$ python3 -q
>>> import numpy as np
>>> np.set_printoptions(suppress=True, linewidth=140)
>>> F = np.load("data.npy")
>>> print(F)
[[  2.38   4.34   6.6   -1.9    3.54 -10.59   2.41   8.6   11.13]
 [ -0.25  -2.46  -5.56  -0.49  -7.4   13.35   2.88  10.99  -0.92]
 [ -7.92 -13.98  -3.59  -7.12   0.74  -7.19  -0.26  -5.08  -0.4 ]
 [ -0.33  -5.99 -10.01 -10.91  -8.57  -6.77   1.09  -4.73  -1.42]
 [ 13.37   3.57  -1.24   4.79  11.55   2.04   1.81  -6.55   0.52]
 [  6.51   3.48  -1.52 -13.72   3.4    3.9   -8.95   2.93   6.29]
 [  4.29   7.64   5.13  -3.17  -1.79 -10.77   1.21 -12.21   4.15]
 [ -3.91  10.86  -6.03   3.11  -1.73   2.98 -12.15   7.78  -0.86]
 [ -4.65  -3.9   11.79  -7.53   2.16  -5.12  -9.05  -3.02  -6.76]
 [ -2.81   4.16   7.03  11.22  -2.98  -2.7  -13.3   -0.88  -2.36]
 [ -3.05  -4.44   3.99   9.93  -4.73 -12.98  -7.84  -1.25   1.56]]
>>> O, Rm = np.linalg.qr(F)
>>> print(np.allclose(Rm.T @ Rm, F.T @ F))
True
>>> print(np.round(O.T @ O, 2) + 0)
[[1. 0. 0. 0. 0. 0. 0. 0. 0.]
 [0. 1. 0. 0. 0. 0. 0. 0. 0.]
 [0. 0. 1. 0. 0. 0. 0. 0. 0.]
 [0. 0. 0. 1. 0. 0. 0. 0. 0.]
 [0. 0. 0. 0. 1. 0. 0. 0. 0.]
 [0. 0. 0. 0. 0. 1. 0. 0. 0.]
 [0. 0. 0. 0. 0. 0. 1. 0. 0.]
 [0. 0. 0. 0. 0. 0. 0. 1. 0.]
 [0. 0. 0. 0. 0. 0. 0. 0. 1.]]
>>> print(np.round(O @ Rm, 2))
[[  2.38   4.34   6.6   -1.9    3.54 -10.59   2.41   8.6   11.13]
 [ -0.25  -2.46  -5.56  -0.49  -7.4   13.35   2.88  10.99  -0.92]
 [ -7.92 -13.98  -3.59  -7.12   0.74  -7.19  -0.26  -5.08  -0.4 ]
 [ -0.33  -5.99 -10.01 -10.91  -8.57  -6.77   1.09  -4.73  -1.42]
 [ 13.37   3.57  -1.24   4.79  11.55   2.04   1.81  -6.55   0.52]
 [  6.51   3.48  -1.52 -13.72   3.4    3.9   -8.95   2.93   6.29]
 [  4.29   7.64   5.13  -3.17  -1.79 -10.77   1.21 -12.21   4.15]
 [ -3.91  10.86  -6.03   3.11  -1.73   2.98 -12.15   7.78  -0.86]
 [ -4.65  -3.9   11.79  -7.53   2.16  -5.12  -9.05  -3.02  -6.76]
 [ -2.81   4.16   7.03  11.22  -2.98  -2.7  -13.3   -0.88  -2.36]
 [ -3.05  -4.44   3.99   9.93  -4.73 -12.98  -7.84  -1.25   1.56]]
>>> left, sigma, Vh = np.linalg.svd(F, full_matrices=False)
>>> print(np.round(sigma / sigma[0], 2))
[1.   0.93 0.84 0.7  0.59 0.52 0.38 0.27 0.16]
>>> print(round(np.sqrt((sigma ** 2).sum()), 2), np.round(np.linalg.norm(F), 2))
66.34 66.34
>>> print((sigma > 1e-8).sum())
9
>>> print(np.round(Vh @ Vh.T, 2) + 0)
[[1. 0. 0. 0. 0. 0. 0. 0. 0.]
 [0. 1. 0. 0. 0. 0. 0. 0. 0.]
 [0. 0. 1. 0. 0. 0. 0. 0. 0.]
 [0. 0. 0. 1. 0. 0. 0. 0. 0.]
 [0. 0. 0. 0. 1. 0. 0. 0. 0.]
 [0. 0. 0. 0. 0. 1. 0. 0. 0.]
 [0. 0. 0. 0. 0. 0. 1. 0. 0.]
 [0. 0. 0. 0. 0. 0. 0. 1. 0.]
 [0. 0. 0. 0. 0. 0. 0. 0. 1.]]
>>> print(np.round(np.cumsum(sigma ** 2) / np.sum(sigma ** 2), 2))
[0.26 0.47 0.66 0.78 0.87 0.94 0.97 0.99 1.  ]
>>> print(left.shape, sigma.shape, Vh.shape)
(11, 9) (9,) (9, 9)
